In [1]: import numpy as np

In [2]: np.set_printoptions(suppress=True, linewidth=140)

In [3]: B = np.array([[2, 1, 1], [0, 0, 1], [2, 2, 2]])

In [4]: data = np.tril(B)

In [5]: data
Out[5]: 
array([[2, 0, 0],
       [0, 0, 0],
       [2, 2, 2]])

In [6]: data @ data
Out[6]: 
array([[4, 0, 0],
       [0, 0, 0],
       [8, 4, 4]])

In [7]: [int(np.linalg.matrix_rank(np.linalg.matrix_power(data, p))) for p in range(1, 4)]
Out[7]: [2, 2, 2]

In [8]: np.round(np.sort(np.linalg.eigvals(data)), 2)
Out[8]: array([0., 2., 2.])

In [9]: np.allclose(data, data.T)
Out[9]: False

In [10]: np.allclose(data @ data.T, data.T @ data)
Out[10]: False

In [11]: data @ data
Out[11]: 
array([[4, 0, 0],
       [0, 0, 0],
       [8, 4, 4]])

In [12]: np.linalg.matrix_power(data, 2)
Out[12]: 
array([[4, 0, 0],
       [0, 0, 0],
       [8, 4, 4]])

In [13]: np.round(np.linalg.det(data), 2)
Out[13]: np.float64(0.0)

In [14]: t3 = np.stack([data, -3 * data, data[::-1]])

In [15]: np.linalg.matrix_rank(t3)
Out[15]: array([2, 2, 2])

In [16]: t3.sum(axis=0)
Out[16]: 
array([[-2,  2,  2],
       [ 0,  0,  0],
       [-2, -4, -4]])

In [17]: t3.shape
Out[17]: (3, 3, 3)

In [18]: (t3 @ data.T).shape
Out[18]: (3, 3, 3)

In [19]: np.round(np.linalg.norm(t3, axis=(1, 2)), 2)
Out[19]: array([ 4., 12.,  4.])

In [20]: [round(float(x), 2) for x in np.linalg.svd(data, compute_uv=False)[:3]]
Out[20]: [3.7, 1.53, 0.0]

In [21]: np.linalg.matrix_rank(data, rtol=0.1)
Out[21]: np.int64(2)

In [22]: round(float(np.linalg.norm(data, 2) / np.linalg.norm(data)), 2)
Out[22]: 0.92

In [23]: np.argsort(-np.linalg.norm(data, axis=0).round(6), kind="stable")[:3]
Out[23]: array([0, 1, 2])

In [24]: r = np.linalg.matrix_rank(data)

In [25]: r
Out[25]: np.int64(2)

In [26]: null = np.linalg.svd(data)[2][r:].T

In [27]: np.linalg.matrix_rank(data.T @ data), np.linalg.matrix_rank(data @ data.T)
Out[27]: (np.int64(2), np.int64(2))

In [28]: np.round(null @ null.T, 2)
Out[28]: 
array([[ 0. ,  0. ,  0. ],
       [ 0. ,  0.5, -0.5],
       [ 0. , -0.5,  0.5]])

In [29]: [int(np.linalg.matrix_rank(data[:, :j + 1])) for j in range(3)]
Out[29]: [1, 2, 2]

In [30]: null.shape
Out[30]: (3, 1)

In [31]: [int(np.linalg.matrix_rank(data[:i])) for i in range(1, len(data) + 1)]
Out[31]: [1, 1, 2]

In [32]: np.allclose(data @ null, 0)
Out[32]: True

In [33]: m1 = np.loadtxt("case1.csv", delimiter=",")

In [34]: m1
Out[34]: 
array([[-2., -2., -2., -2.],
       [-2., -4., -4., -4.],
       [-2., -4., -6., -6.],
       [-2., -4., -6., -8.]])

In [35]: x0 = np.array([2, 3, 5, 1])

In [36]: m1 @ x0
Out[36]: array([-22., -40., -52., -54.])

In [37]: m1 * x0
Out[37]: 
array([[ -4.,  -6., -10.,  -2.],
       [ -4., -12., -20.,  -4.],
       [ -4., -12., -30.,  -6.],
       [ -4., -12., -30.,  -8.]])

In [38]: m1 @ (2 * x0)
Out[38]: array([ -44.,  -80., -104., -108.])

In [39]: m1 @ np.ones(4)
Out[39]: array([ -8., -14., -18., -20.])

In [40]: (m1 * x0).sum(axis=1)
Out[40]: array([-22., -40., -52., -54.])

In [41]: np.sign((m1 @ x0).round(6))
Out[41]: array([-1., -1., -1., -1.])
